$ python -q
>>> import numpy as np
>>> import numpy.linalg as la
>>> np.set_printoptions(precision=2, suppress=True, linewidth=200, sign=" ")
>>> def rnd(a):
...     return np.round(a, 2) + 0
... 
>>> W0 = np.load("case18.npy")
>>> W0
array([[-4.04, -1.01, -1.05, -5.91],
       [ 6.81,  3.13,  7.9 ,  2.98],
       [ 6.93,  3.08,  7.87,  2.91],
       [-4.14, -1.96, -5.93, -0.02],
       [-3.07, -1.04, -1.88, -3.05],
       [ 1.99,  1.06,  2.91, -0.05],
       [-6.08, -2.04, -3.99, -5.98],
       [-3.06, -1.05, -2.12, -2.96],
       [ 5.07,  1.96,  5.04,  2.9 ]])
>>> W1 = np.array([[0, 8, 2, 2, 8], [5, 2, 3, 9, 4], [6, 8, 8, 2, 9], [9, 9, 4, 3, 8]])
>>> beta = np.array([1, -1, 0, -1, 1])
>>> hid = np.maximum(W0 @ W1 + beta, 0)
>>> la.matrix_rank(hid)
np.int64(4)
>>> Z = np.array([[2, 0, 0], [3, 3, 0], [1, 0, 4], [0, 3, 4], [3, 0, 0]])
>>> (hid @ Z).round(6).argmax(axis=1)
array([ 0,  0,  0,  0,  0,  0,  0,  0,  0])
>>> W1 @ Z
array([[ 50,  30,  16],
       [ 31,  33,  48],
       [ 71,  30,  40],
       [ 73,  36,  28]])
>>> x = np.array([-1, -2, -2, 0])
>>> (W0 @ x).argmax()
np.int64(3)
>>> W0 @ np.eye(4)[3]
array([-5.91,  2.98,  2.91, -0.02, -3.05, -0.05, -5.98, -2.96,  2.9 ])
>>> rnd(W0 @ x)
array([  8.16, -28.87, -28.83,  19.92,   8.91,  -9.93,  18.14,   9.4 , -19.07])
>>> rnd(W0 @ np.ones(4))
array([-12.01,  20.82,  20.79, -12.05,  -9.04,   5.91, -18.09,  -9.19,  14.97])
>>> np.sign((W0 @ x).round(6))
array([ 1., -1., -1.,  1.,  1., -1.,  1.,  1., -1.])
>>> rnd((W0 * x).sum(axis=1))
array([  8.16, -28.87, -28.83,  19.92,   8.91,  -9.93,  18.14,   9.4 , -19.07])
>>> A2 = np.c_[W0[:, :3] @ np.array([[1, 1, 1], [-2, 0, 2], [-2, -1, -2]]), np.array([3, 3, 3, 1, -1, 3, 1, 0, 1])]
>>> rnd(A2)
array([[  0.08,  -2.99,  -3.96,   3.  ],
       [-15.25,  -1.09,  -2.73,   3.  ],
       [-14.97,  -0.94,  -2.65,   3.  ],
       [ 11.64,   1.79,   3.8 ,   1.  ],
       [  2.77,  -1.19,  -1.39,  -1.  ],
       [ -5.95,  -0.92,  -1.71,   3.  ],
       [  5.98,  -2.09,  -2.18,   1.  ],
       [  3.28,  -0.94,  -0.92,   0.  ],
       [ -8.93,   0.03,  -1.09,   1.  ]])
>>> rnd(la.norm(A2 - W0 @ la.lstsq(W0, A2)[0], axis=0))
array([ 0.,  0.,  0.,  3.])
>>> la.matrix_rank(np.c_[W0, A2])
np.int64(5)
>>> rnd(la.lstsq(W0, A2[:, 0])[0])
array([ 1., -2., -2.,  0.])
>>> mat = np.loadtxt("w.csv", delimiter=",")
>>> mat
array([[ 0.51, -0.28, -0.01, -0.19, -0.02,  1.31,  0.02,  0.  ],
       [-0.31,  0.55,  0.07,  0.7 ,  0.08,  0.03, -0.03,  0.05],
       [-2.2 , -0.19, -0.07, -1.44, -0.07, -3.15, -0.01,  0.07],
       [-1.37, -0.12, -0.11, -0.01, -0.44, -1.11, -0.02, -0.06],
       [ 1.85, -0.62, -0.02,  1.35,  0.01,  1.58,  0.02,  0.07],
       [ 6.85, -0.4 ,  0.05,  1.31,  0.02, -1.31,  0.01,  0.18],
       [-2.74, -0.31, -0.03,  0.82, -0.24, -1.51,  0.02, -0.12],
       [ 0.49, -0.13,  0.01, -1.18, -0.03,  1.15,  0.  ,  0.24],
       [-2.64, -0.33,  0.04,  0.58,  0.13,  0.12,  0.05, -0.04],
       [-0.13, -0.03,  0.01, -0.62, -0.03,  2.06, -0.04, -0.19],
       [ 3.64,  0.  ,  0.09, -0.31,  0.3 ,  0.6 ,  0.  ,  0.02],
       [ 0.54, -0.22, -0.02,  1.17,  0.16,  1.01,  0.  ,  0.04],
       [-3.96,  0.14, -0.01, -1.4 ,  0.03, -0.48,  0.  , -0.06],
       [-2.93, -0.1 , -0.01,  0.02, -0.16, -0.53, -0.05,  0.17],
       [-3.09,  0.02,  0.  ,  0.49,  0.05, -1.66, -0.02,  0.12],
       [-0.15,  0.19, -0.02,  0.76, -0.09, -1.35, -0.06, -0.02],
       [ 1.  , -0.08,  0.02, -0.44,  0.54,  0.27,  0.  , -0.11],
       [ 0.14,  0.08,  0.02, -0.42,  0.02,  0.16,  0.02, -0.13],
       [ 1.79,  0.07, -0.02,  0.74, -0.2 , -2.42,  0.01,  0.08]])
>>> blk = np.stack([mat, -1 * mat, mat[::-1]])
>>> rnd(la.norm(blk, axis=(1, 2)))
array([ 13.33,  13.33,  13.33])
>>> rnd(np.einsum("bij,cij->bc", blk, blk))
array([[ 177.6 , -177.6 ,  -54.54],
       [-177.6 ,  177.6 ,   54.54],
       [ -54.54,   54.54,  177.6 ]])
>>> (blk @ mat.T).shape
(3, 19, 19)
>>> la.matrix_rank(blk.reshape(3, -1))
np.int64(2)
>>> la.matrix_rank(blk)
array([ 8,  8,  8])
